In [1]: import numpy as np

In [2]: np.set_printoptions(precision=2, suppress=True, linewidth=140)

In [3]: arr = np.load("dump.npy")

In [4]: print(arr)
[[-10 -15  -5 -15 -10   0 -10 -25]
 [  6   9   3   9   6   0   6  15]]

In [5]: # looks like rank 1

In [6]: U, s, vt = np.linalg.svd(arr, full_matrices=False)

In [7]: print(s.round(2) + 0)
[43.63  0.  ]

In [8]: print(np.round(U.T @ U, 2) + 0)
[[1. 0.]
 [0. 1.]]

In [9]: print(np.round(U.T @ arr @ vt.T, 2) + 0)
[[43.63  0.  ]
 [ 0.    0.  ]]

In [10]: print(np.abs(vt[0]))
[0.27 0.4  0.13 0.4  0.27 0.   0.27 0.67]

In [11]: U, s, vt = np.linalg.svd(arr)

In [12]: print(s.round(2) + 0)
[43.63  0.  ]

In [13]: M2 = U[:, :1] @ np.diag(s[:1]) @ vt[:1]

In [14]: print(np.linalg.matrix_rank(M2))
1

In [15]: print(np.linalg.matrix_rank(arr, rtol=0.05))
1

In [16]: G = arr.T @ arr

In [17]: print(G)
[[136 204  68 204 136   0 136 340]
 [204 306 102 306 204   0 204 510]
 [ 68 102  34 102  68   0  68 170]
 [204 306 102 306 204   0 204 510]
 [136 204  68 204 136   0 136 340]
 [  0   0   0   0   0   0   0   0]
 [136 204  68 204 136   0 136 340]
 [340 510 170 510 340   0 340 850]]

In [18]: print(np.trace(G), (arr ** 2).sum())
1904 1904

In [19]: print(np.allclose(G, G.T))
True

In [20]: print(np.diag(G))
[136 306  34 306 136   0 136 850]

In [21]: print(np.linalg.matrix_rank(G))
1

In [22]: print(np.round(np.linalg.svd(arr, compute_uv=False) ** 2, 2) + 0)
[1904.    0.]

In [23]: print(np.round(np.linalg.eigvalsh(G)[::-1], 2) + 0)
[1904.    0.    0.    0.    0.    0.    0.    0.]
